$ python3 -q
>>> import numpy as np
>>> import numpy.linalg as la
>>> np.set_printoptions(precision=4, suppress=True, linewidth=140, floatmode="fixed")
>>> def rd(a):
...     return np.round(a, 4) + 0
... 
>>> mat = np.load("dump.npy")
>>> print(mat)
[[ -0.8000   0.3000   0.1000  -0.6000   1.2000  -0.9000   0.7000]
 [  0.1000  -1.3000   0.0000   1.0000  -0.3000  -2.1000   2.0000]
 [ -1.2000   0.5000   1.0000   0.7000   2.1000  -0.5000  -0.6000]
 [  0.2000  -0.8000   0.7000  -0.2000   0.8000  -0.5000  -0.9000]
 [ -1.6000  -0.1000  -0.8000  -1.1000   1.7000   1.0000  -0.9000]
 [ -1.3000   0.1000   1.9000   1.2000  -1.8000  -0.4000   0.6000]
 [ -1.3000   0.9000  -0.6000   0.7000   0.5000   0.0000   1.3000]
 [ -0.9000   0.7000   0.7000   1.1000   1.5000   1.5000  -0.1000]
 [ -0.7000   0.0000  -0.2000  -0.6000   0.5000  -0.9000   0.4000]
 [  2.1000   1.5000  -0.1000  -0.6000  -0.3000   1.3000  -0.2000]
 [  1.2000   0.6000   1.2000  -0.7000   0.1000   0.5000   0.0000]
 [ 13.0000  -8.0000   9.0000   5.0000   0.0000 -10.0000  20.0000]
 [  0.0000  -0.7000  -2.2000   0.5000   0.1000   0.6000   0.1000]
 [  1.0000  -0.9000  -1.8000  -0.8000   1.2000   0.6000  -0.3000]
 [ -1.7000   0.7000   0.4000  -1.0000  -0.1000  -0.4000  -1.1000]
 [  1.8000  -0.1000   0.7000   3.2000  -0.4000   1.2000   1.6000]
 [  0.1000  -1.0000  -2.1000  -1.1000   0.5000  -0.9000   0.5000]
 [ -1.1000  -0.1000  -1.9000  -0.3000   0.0000   0.8000  -0.4000]
 [  0.6000   1.6000   0.3000  -2.0000   0.1000   0.4000  -0.4000]
 [  0.1000  -0.1000  -2.8000   0.0000  -1.7000  -0.3000  -0.7000]
 [  0.1000  -1.9000  -0.5000  -1.4000  -0.5000   1.8000  -0.5000]
 [  0.1000  -0.3000   1.9000  -0.6000   0.0000   1.1000  -0.6000]
 [  2.2000   1.5000  -1.1000  -0.2000   1.4000  -2.3000  -1.3000]
 [  1.6000   0.5000  -0.2000   0.6000  -3.4000  -0.1000   0.5000]
 [  1.4000   0.0000   0.7000  -1.8000   1.5000   1.6000   1.1000]]
>>> x0 = np.array([3, 5, 1, 1, -3, -3, -1])
>>> target = mat @ x0
>>> print(rd(la.pinv(mat) @ mat))
[[1.0000 0.0000 0.0000 0.0000 0.0000 0.0000 0.0000]
 [0.0000 1.0000 0.0000 0.0000 0.0000 0.0000 0.0000]
 [0.0000 0.0000 1.0000 0.0000 0.0000 0.0000 0.0000]
 [0.0000 0.0000 0.0000 1.0000 0.0000 0.0000 0.0000]
 [0.0000 0.0000 0.0000 0.0000 1.0000 0.0000 0.0000]
 [0.0000 0.0000 0.0000 0.0000 0.0000 1.0000 0.0000]
 [0.0000 0.0000 0.0000 0.0000 0.0000 0.0000 1.0000]]
>>> print(rd(la.solve(mat.T @ mat, mat.T @ target)))
[ 3.0000  5.0000  1.0000  1.0000 -3.0000 -3.0000 -1.0000]
>>> rng = np.random.default_rng(2489)
>>> target = target + 0.1 * rng.normal(size=25)
>>> print(rd(target))
[ -3.1807  -0.0773  -3.7702  -2.7560 -14.5177   5.7459  -2.2533  -6.3031  -2.0974  10.2100   5.3041  23.0900  -7.4776  -9.3436   0.3803
   4.7640  -7.2350  -8.0381   7.0229   3.9040 -14.3632  -2.5628  16.9156  17.7452  -7.3596]
>>> coef, *_ = la.lstsq(mat, target)
>>> print(rd(la.norm(target - mat @ coef)))
0.3386
>>> print(rd(mat.T @ (target - mat @ coef)))
[0.0000 0.0000 0.0000 0.0000 0.0000 0.0000 0.0000]
>>> f = np.array([0, -1, 0])
>>> print(np.convolve(mat[14], f))
[ 0.0000  1.7000 -0.7000 -0.4000  1.0000  0.1000  0.4000  1.1000  0.0000]
>>> print(rd(np.cross(mat[14, :3], mat[15, :3])))
[ 0.5300  1.9100 -1.0900]
>>> print(np.polyval(f, mat[14]))
[ 1.7000 -0.7000 -0.4000  1.0000  0.1000  0.4000  1.1000]
>>> W = np.array([[1, -2, 2, -3],
...     [3, -3, 3, 3],
...     [-1, 2, 3, 0],
...     [1, 3, 2, -2],
...     [-3, -2, -1, 3],
...     [-1, 0, 1, 1],
...     [-3, 2, 1, 0]])
>>> coef = np.array([0, 3, 1, 0])
>>> hid = np.maximum(mat @ W + coef, 0)
>>> print((hid > 0).astype(int))
[[0 1 0 1]
 [0 1 0 0]
 [0 1 1 1]
 [0 1 0 0]
 [0 0 0 1]
 [1 1 1 0]
 [0 1 1 1]
 [0 1 1 1]
 [0 1 0 1]
 [1 0 1 0]
 [1 0 1 1]
 [0 1 1 0]
 [0 1 0 0]
 [0 0 0 1]
 [1 1 0 1]
 [0 1 1 0]
 [0 0 0 0]
 [1 0 0 1]
 [1 0 1 1]
 [1 0 0 0]
 [0 1 0 0]
 [0 1 1 1]
 [1 0 1 1]
 [1 1 1 0]
 [0 0 1 1]]
>>> print((hid > 0).mean(axis=0))
[0.3600 0.6000 0.5200 0.5600]
>>> C = np.array([[-3, 9], [-7, -2], [4, 5], [-5, -8]])
>>> print((hid @ C).round(6).argmax(axis=1))
[0 1 0 1 0 1 1 1 0 1 1 1 1 0 1 1 0 0 1 1 1 1 1 1 0]
>>> other = np.c_[mat[:, :4] @ np.array([[-3, -1, 2, -2], [-3, -2, 1, 3], [-2, 2, 2, 3], [-1, 2, 1, 1]]), np.array([-1, -1, 3, -1, 3, -2, 0, -1, -2, -3, -1, -1, 2, -2, -3, 3, 2, 1, -2, 1, 2, -2, 0, -1, 1])]
>>> print(rd(other))
[[  1.9000  -0.8000  -1.7000   2.2000  -1.0000]
 [  2.6000   4.5000  -0.1000  -3.1000  -1.0000]
 [ -0.6000   3.6000   0.8000   7.6000   3.0000]
 [  0.6000   2.4000   0.8000  -0.9000  -1.0000]
 [  7.8000  -2.0000  -6.0000  -0.6000   3.0000]
 [ -1.4000   7.3000   2.5000   9.8000  -2.0000]
 [  1.7000  -0.3000  -2.2000   4.2000   0.0000]
 [ -1.9000   3.1000   1.4000   7.1000  -1.0000]
 [  3.1000  -0.9000  -2.4000   0.2000  -2.0000]
 [-10.0000  -6.5000   4.9000  -0.6000  -3.0000]
 [ -7.1000  -1.4000   4.7000   2.3000  -1.0000]
 [-38.0000  31.0000  41.0000 -18.0000  -1.0000]
 [  6.0000  -2.0000  -4.6000  -8.2000   2.0000]
 [  4.1000  -4.4000  -3.3000 -10.9000  -2.0000]
 [  3.2000  -0.9000  -2.9000   5.7000  -3.0000]
 [ -9.7000   6.2000   8.1000   1.4000   3.0000]
 [  8.0000  -4.5000  -6.1000 -10.6000   2.0000]
 [  7.7000  -3.1000  -6.4000  -4.1000   1.0000]
 [ -5.2000  -7.2000   1.4000   2.5000  -2.0000]
 [  5.6000  -5.5000  -5.5000  -8.9000   1.0000]
 [  7.8000  -0.1000  -4.1000  -8.8000   2.0000]
 [ -2.6000   3.1000   3.1000   4.0000  -2.0000]
 [ -8.7000  -7.8000   3.5000  -3.4000   0.0000]
 [ -6.5000  -1.8000   3.9000  -1.7000  -1.0000]
 [ -3.8000  -3.6000   2.4000  -2.5000   1.0000]]
>>> print(rd(la.norm(la.qr(mat)[0].T @ other, axis=0) ** 2 / ((other ** 2).sum(axis=0) + 1e-12)))
[1.0000 1.0000 1.0000 1.0000 0.4147]
>>> print(la.matrix_rank(other))
5
>>> print(la.matrix_rank(np.c_[mat, other]))
8
>>> X = np.load("arr.npy")
>>> print(X)
[[ 0.0000  0.0000  0.0000  0.0000  0.0000  0.0000  0.0000  2.0000 -1.0000]
 [ 0.0000  0.0000  0.0000  0.0000  0.0000  0.0000  0.0000 -1.0000 -2.0000]
 [ 0.0000  0.0000  0.0000  0.0000  0.0000  0.0000  0.0000  1.0000  2.0000]
 [ 0.0000  0.0000  0.0000  0.0000  0.0000  0.0000  0.0000  0.0000  2.0000]
 [ 0.0000  0.0000  0.0000  0.0000  0.0000  0.0000  0.0000  1.0000 -2.0000]
 [ 0.0000  0.0000  0.0000  0.0000  0.0000  0.0000  0.0000  2.0000 -2.0000]
 [ 0.0000  0.0000  0.0000  0.0000  0.0000  0.0000  0.0000  0.0000  1.0000]
 [ 2.0000 -1.0000  1.0000  0.0000  1.0000  2.0000  0.0000  0.0000  0.0000]
 [-1.0000 -2.0000  2.0000  2.0000 -2.0000 -2.0000  1.0000  0.0000  0.0000]]
>>> print(la.cond(X) > 100)
True
>>> print(rd(la.norm(X, 2) / la.norm(X)))
0.5942
>>> print([round(float(x), 4) for x in la.svd(X, compute_uv=False)[:3]])
[4.8271, 4.8271, 3.1144]
>>> print(np.argsort(-la.norm(X, axis=0).round(6), kind="stable")[:3])
[8 7 5]
>>> print(la.matrix_rank(X, rtol=0.1))
4
>>> rank = la.matrix_rank(X)
>>> print(rank)
4
>>> null = la.svd(X)[2][rank:].T
>>> print([int(la.matrix_rank(X[:i])) for i in range(1, len(X) + 1)])
[1, 2, 2, 2, 2, 2, 2, 3, 4]
>>> print(la.matrix_rank(X.T @ X), la.matrix_rank(X @ X.T))
4 4
>>> print(np.allclose(X @ null, 0))
True
>>> idx = rng.permutation(9)
>>> print(idx)
[4 0 3 8 6 1 5 7 2]
>>> other = X[idx][:, idx]
>>> print(rd(np.sort(np.abs(la.eigvals(other)))))
[0.0000 0.0000 0.0000 0.0000 0.0000 3.1144 3.1144 4.8271 4.8271]
>>> print(other)
[[ 0.0000  0.0000  0.0000 -2.0000  0.0000  0.0000  0.0000  1.0000  0.0000]
 [ 0.0000  0.0000  0.0000 -1.0000  0.0000  0.0000  0.0000  2.0000  0.0000]
 [ 0.0000  0.0000  0.0000  2.0000  0.0000  0.0000  0.0000  0.0000  0.0000]
 [-2.0000 -1.0000  2.0000  0.0000  1.0000 -2.0000 -2.0000  0.0000  2.0000]
 [ 0.0000  0.0000  0.0000  1.0000  0.0000  0.0000  0.0000  0.0000  0.0000]
 [ 0.0000  0.0000  0.0000 -2.0000  0.0000  0.0000  0.0000 -1.0000  0.0000]
 [ 0.0000  0.0000  0.0000 -2.0000  0.0000  0.0000  0.0000  2.0000  0.0000]
 [ 1.0000  2.0000  0.0000  0.0000  0.0000 -1.0000  2.0000  0.0000  1.0000]
 [ 0.0000  0.0000  0.0000  2.0000  0.0000  0.0000  0.0000  1.0000  0.0000]]
>>> print(np.trace(other))
0.0
>>> O, Rm = la.qr(mat)
>>> print(rd(np.trace(O @ O.T)))
7.0
>>> print(np.allclose(Rm.T @ Rm, mat.T @ mat))
True
>>> print(rd(O.T @ O))
[[1.0000 0.0000 0.0000 0.0000 0.0000 0.0000 0.0000]
 [0.0000 1.0000 0.0000 0.0000 0.0000 0.0000 0.0000]
 [0.0000 0.0000 1.0000 0.0000 0.0000 0.0000 0.0000]
 [0.0000 0.0000 0.0000 1.0000 0.0000 0.0000 0.0000]
 [0.0000 0.0000 0.0000 0.0000 1.0000 0.0000 0.0000]
 [0.0000 0.0000 0.0000 0.0000 0.0000 1.0000 0.0000]
 [0.0000 0.0000 0.0000 0.0000 0.0000 0.0000 1.0000]]
>>> W0 = np.load("run7.npy")
>>> print(W0)
[[4.0000 1.0000 1.0000 1.0000 1.0000 1.0000 1.0000 1.0000 1.0000]
 [1.0000 4.0000 1.0000 1.0000 1.0000 1.0000 1.0000 1.0000 1.0000]
 [1.0000 1.0000 4.0000 1.0000 1.0000 1.0000 1.0000 1.0000 1.0000]
 [1.0000 1.0000 1.0000 4.0000 1.0000 1.0000 1.0000 1.0000 1.0000]
 [1.0000 1.0000 1.0000 1.0000 4.0000 1.0000 1.0000 1.0000 1.0000]
 [1.0000 1.0000 1.0000 1.0000 1.0000 4.0000 1.0000 1.0000 1.0000]
 [1.0000 1.0000 1.0000 1.0000 1.0000 1.0000 4.0000 1.0000 1.0000]
 [1.0000 1.0000 1.0000 1.0000 1.0000 1.0000 1.0000 4.0000 1.0000]
 [1.0000 1.0000 1.0000 1.0000 1.0000 1.0000 1.0000 1.0000 4.0000]]
>>> low = la.cholesky(W0)
>>> print(W0 / np.sqrt(np.outer(np.diag(W0), np.diag(W0))))
[[1.0000 0.2500 0.2500 0.2500 0.2500 0.2500 0.2500 0.2500 0.2500]
 [0.2500 1.0000 0.2500 0.2500 0.2500 0.2500 0.2500 0.2500 0.2500]
 [0.2500 0.2500 1.0000 0.2500 0.2500 0.2500 0.2500 0.2500 0.2500]
 [0.2500 0.2500 0.2500 1.0000 0.2500 0.2500 0.2500 0.2500 0.2500]
 [0.2500 0.2500 0.2500 0.2500 1.0000 0.2500 0.2500 0.2500 0.2500]
 [0.2500 0.2500 0.2500 0.2500 0.2500 1.0000 0.2500 0.2500 0.2500]
 [0.2500 0.2500 0.2500 0.2500 0.2500 0.2500 1.0000 0.2500 0.2500]
 [0.2500 0.2500 0.2500 0.2500 0.2500 0.2500 0.2500 1.0000 0.2500]
 [0.2500 0.2500 0.2500 0.2500 0.2500 0.2500 0.2500 0.2500 1.0000]]
>>> print(rd(np.diag(low) ** 2))
[4.0000 3.7500 3.6000 3.5000 3.4286 3.3750 3.3333 3.3000 3.2727]
>>> print(rd(np.prod(np.diag(low)) ** 2), rd(la.det(W0)))
78732.0 78732.0
>>> print(la.eigvalsh(W0).min() > 0)
True
>>> print(rd(low @ low.T))
[[4.0000 1.0000 1.0000 1.0000 1.0000 1.0000 1.0000 1.0000 1.0000]
 [1.0000 4.0000 1.0000 1.0000 1.0000 1.0000 1.0000 1.0000 1.0000]
 [1.0000 1.0000 4.0000 1.0000 1.0000 1.0000 1.0000 1.0000 1.0000]
 [1.0000 1.0000 1.0000 4.0000 1.0000 1.0000 1.0000 1.0000 1.0000]
 [1.0000 1.0000 1.0000 1.0000 4.0000 1.0000 1.0000 1.0000 1.0000]
 [1.0000 1.0000 1.0000 1.0000 1.0000 4.0000 1.0000 1.0000 1.0000]
 [1.0000 1.0000 1.0000 1.0000 1.0000 1.0000 4.0000 1.0000 1.0000]
 [1.0000 1.0000 1.0000 1.0000 1.0000 1.0000 1.0000 4.0000 1.0000]
 [1.0000 1.0000 1.0000 1.0000 1.0000 1.0000 1.0000 1.0000 4.0000]]
>>> def softmax(z):
...     e = np.exp(z - z.max(axis=-1, keepdims=True))
...     return e / e.sum(axis=-1, keepdims=True)
... 
>>> print(rd(softmax(W0[2])))
[0.0356 0.0356 0.7152 0.0356 0.0356 0.0356 0.0356 0.0356 0.0356]
>>> print(rd(softmax(W0).sum(axis=1)))
[1.0000 1.0000 1.0000 1.0000 1.0000 1.0000 1.0000 1.0000 1.0000]
>>> S = W0 @ W0.T / np.sqrt(9)
>>> print(rd(softmax(S)))
[[0.7152 0.0356 0.0356 0.0356 0.0356 0.0356 0.0356 0.0356 0.0356]
 [0.0356 0.7152 0.0356 0.0356 0.0356 0.0356 0.0356 0.0356 0.0356]
 [0.0356 0.0356 0.7152 0.0356 0.0356 0.0356 0.0356 0.0356 0.0356]
 [0.0356 0.0356 0.0356 0.7152 0.0356 0.0356 0.0356 0.0356 0.0356]
 [0.0356 0.0356 0.0356 0.0356 0.7152 0.0356 0.0356 0.0356 0.0356]
 [0.0356 0.0356 0.0356 0.0356 0.0356 0.7152 0.0356 0.0356 0.0356]
 [0.0356 0.0356 0.0356 0.0356 0.0356 0.0356 0.7152 0.0356 0.0356]
 [0.0356 0.0356 0.0356 0.0356 0.0356 0.0356 0.0356 0.7152 0.0356]
 [0.0356 0.0356 0.0356 0.0356 0.0356 0.0356 0.0356 0.0356 0.7152]]
>>> print(rd(softmax(S)[2] @ W0))
[1.1068 1.1068 3.1455 1.1068 1.1068 1.1068 1.1068 1.1068 1.1068]
>>> x0 = np.array([2, 1, -1, 1, -2, 2, 0, -1, 2])
>>> print(la.norm(W0 @ x0) <= la.norm(W0, 2) * la.norm(x0) + 1e-9)
True
>>> print(W0 @ (2 * x0))
[20.0000 14.0000  2.0000 14.0000 -4.0000 20.0000  8.0000  2.0000 20.0000]
>>> evals, vecs = la.eigh(W0)
>>> print(rd(np.abs(vecs[:, -1])))
[0.3333 0.3333 0.3333 0.3333 0.3333 0.3333 0.3333 0.3333 0.3333]
>>> print(evals.sum(), np.trace(W0))
36.0 36.0
>>> print(rd(vecs @ np.diag(evals) @ vecs.T))
[[4.0000 1.0000 1.0000 1.0000 1.0000 1.0000 1.0000 1.0000 1.0000]
 [1.0000 4.0000 1.0000 1.0000 1.0000 1.0000 1.0000 1.0000 1.0000]
 [1.0000 1.0000 4.0000 1.0000 1.0000 1.0000 1.0000 1.0000 1.0000]
 [1.0000 1.0000 1.0000 4.0000 1.0000 1.0000 1.0000 1.0000 1.0000]
 [1.0000 1.0000 1.0000 1.0000 4.0000 1.0000 1.0000 1.0000 1.0000]
 [1.0000 1.0000 1.0000 1.0000 1.0000 4.0000 1.0000 1.0000 1.0000]
 [1.0000 1.0000 1.0000 1.0000 1.0000 1.0000 4.0000 1.0000 1.0000]
 [1.0000 1.0000 1.0000 1.0000 1.0000 1.0000 1.0000 4.0000 1.0000]
 [1.0000 1.0000 1.0000 1.0000 1.0000 1.0000 1.0000 1.0000 4.0000]]
>>> print(rd(la.eigvalsh(W0 + -3 * np.eye(9))))
[0.0000 0.0000 0.0000 0.0000 0.0000 0.0000 0.0000 0.0000 9.0000]
>>> print(rd(evals))
[ 3.0000  3.0000  3.0000  3.0000  3.0000  3.0000  3.0000  3.0000 12.0000]
>>> print(np.abs(vecs[:, -1]).round(6).argmax())
0
>>> print(np.unique(evals.round(6) + 0, return_counts=True)[1])
[8 1]
>>> print(rd(vecs.T @ W0 @ vecs))
[[ 3.0000  0.0000  0.0000  0.0000  0.0000  0.0000  0.0000  0.0000  0.0000]
 [ 0.0000  3.0000  0.0000  0.0000  0.0000  0.0000  0.0000  0.0000  0.0000]
 [ 0.0000  0.0000  3.0000  0.0000  0.0000  0.0000  0.0000  0.0000  0.0000]
 [ 0.0000  0.0000  0.0000  3.0000  0.0000  0.0000  0.0000  0.0000  0.0000]
 [ 0.0000  0.0000  0.0000  0.0000  3.0000  0.0000  0.0000  0.0000  0.0000]
 [ 0.0000  0.0000  0.0000  0.0000  0.0000  3.0000  0.0000  0.0000  0.0000]
 [ 0.0000  0.0000  0.0000  0.0000  0.0000  0.0000  3.0000  0.0000  0.0000]
 [ 0.0000  0.0000  0.0000  0.0000  0.0000  0.0000  0.0000  3.0000  0.0000]
 [ 0.0000  0.0000  0.0000  0.0000  0.0000  0.0000  0.0000  0.0000 12.0000]]
>>> print(rd(vecs.T @ vecs))
[[1.0000 0.0000 0.0000 0.0000 0.0000 0.0000 0.0000 0.0000 0.0000]
 [0.0000 1.0000 0.0000 0.0000 0.0000 0.0000 0.0000 0.0000 0.0000]
 [0.0000 0.0000 1.0000 0.0000 0.0000 0.0000 0.0000 0.0000 0.0000]
 [0.0000 0.0000 0.0000 1.0000 0.0000 0.0000 0.0000 0.0000 0.0000]
 [0.0000 0.0000 0.0000 0.0000 1.0000 0.0000 0.0000 0.0000 0.0000]
 [0.0000 0.0000 0.0000 0.0000 0.0000 1.0000 0.0000 0.0000 0.0000]
 [0.0000 0.0000 0.0000 0.0000 0.0000 0.0000 1.0000 0.0000 0.0000]
 [0.0000 0.0000 0.0000 0.0000 0.0000 0.0000 0.0000 1.0000 0.0000]
 [0.0000 0.0000 0.0000 0.0000 0.0000 0.0000 0.0000 0.0000 1.0000]]
